$ python3 -q
>>> import numpy as np
>>> from numpy import linalg as LA
>>> np.set_printoptions(precision=2, suppress=True, linewidth=100)
>>> B = np.array([[7, 8, 2, -7, -9, -8, 6, 6],
...     [-5, -9, 2, 2, -9, -2, 2, -8],
...     [-5, -1, -1, 1, 7, 1, 1, -7],
...     [1, 7, 7, -5, 7, -2, 0, 5],
...     [3, 9, -7, -4, 5, 1, 0, 6],
...     [6, 4, 9, 7, 5, -3, -1, 5],
...     [-8, 4, 3, 3, -4, -4, -9, -3],
...     [-1, 3, -2, -9, 0, -7, 9, -8]])
>>> B[-1] = B[0]
>>> W0 = B + 0.02 * np.eye(8)
>>> print(W0)
[[ 7.02  8.    2.   -7.   -9.   -8.    6.    6.  ]
 [-5.   -8.98  2.    2.   -9.   -2.    2.   -8.  ]
 [-5.   -1.   -0.98  1.    7.    1.    1.   -7.  ]
 [ 1.    7.    7.   -4.98  7.   -2.    0.    5.  ]
 [ 3.    9.   -7.   -4.    5.02  1.    0.    6.  ]
 [ 6.    4.    9.    7.    5.   -2.98 -1.    5.  ]
 [-8.    4.    3.    3.   -4.   -4.   -8.98 -3.  ]
 [ 7.    8.    2.   -7.   -9.   -8.    6.    6.02]]
>>> print(np.sort(np.abs(LA.eigvals(W0))))
[ 0.02  0.15  5.09  9.16  9.16 10.67 19.29 19.29]
>>> W0.inv()
Traceback (most recent call last):
  File "<python-input-8>", line 1, in <module>
    W0.inv()
    ^^^^^^
AttributeError: 'numpy.ndarray' object has no attribute 'inv'
>>> print(np.allclose(W0 @ W0.T, W0.T @ W0))
False
>>> assert W0 == W0.T
Traceback (most recent call last):
  File "<python-input-10>", line 1, in <module>
    assert W0 == W0.T
           ^^^^^^^^^^
ValueError: The truth value of an array with more than one element is ambiguous. Use a.any() or a.all()
>>> print(np.allclose(W0, W0.T))
False
>>> print((W0 - W0.T) / 2)
[[ 0.   6.5  3.5 -4.  -6.  -7.   7.  -0.5]
 [-6.5  0.   1.5 -2.5 -9.  -3.  -1.  -8. ]
 [-3.5 -1.5  0.  -3.   7.  -4.  -1.  -4.5]
 [ 4.   2.5  3.   0.   5.5 -4.5 -1.5  6. ]
 [ 6.   9.  -7.  -5.5  0.  -2.   2.   7.5]
 [ 7.   3.   4.   4.5  2.   0.   1.5  6.5]
 [-7.   1.   1.   1.5 -2.  -1.5  0.  -4.5]
 [ 0.5  8.   4.5 -6.  -7.5 -6.5  4.5  0. ]]
>>> LA.determinant(W0)
Traceback (most recent call last):
  File "<python-input-13>", line 1, in <module>
    LA.determinant(W0)
    ^^^^^^^^^^^^^^
AttributeError: module 'numpy.linalg' has no attribute 'determinant'
>>> print(round(np.trace(W0), 2))
-8.84
>>> print((W0 + W0.T) / 2)
[[ 7.02  1.5  -1.5  -3.   -3.   -1.   -1.    6.5 ]
 [ 1.5  -8.98  0.5   4.5   0.    1.    3.    0.  ]
 [-1.5   0.5  -0.98  4.    0.    5.    2.   -2.5 ]
 [-3.    4.5   4.   -4.98  1.5   2.5   1.5  -1.  ]
 [-3.    0.    0.    1.5   5.02  3.   -2.   -1.5 ]
 [-1.    1.    5.    2.5   3.   -2.98 -2.5  -1.5 ]
 [-1.    3.    2.    1.5  -2.   -2.5  -8.98  1.5 ]
 [ 6.5   0.   -2.5  -1.   -1.5  -1.5   1.5   6.02]]
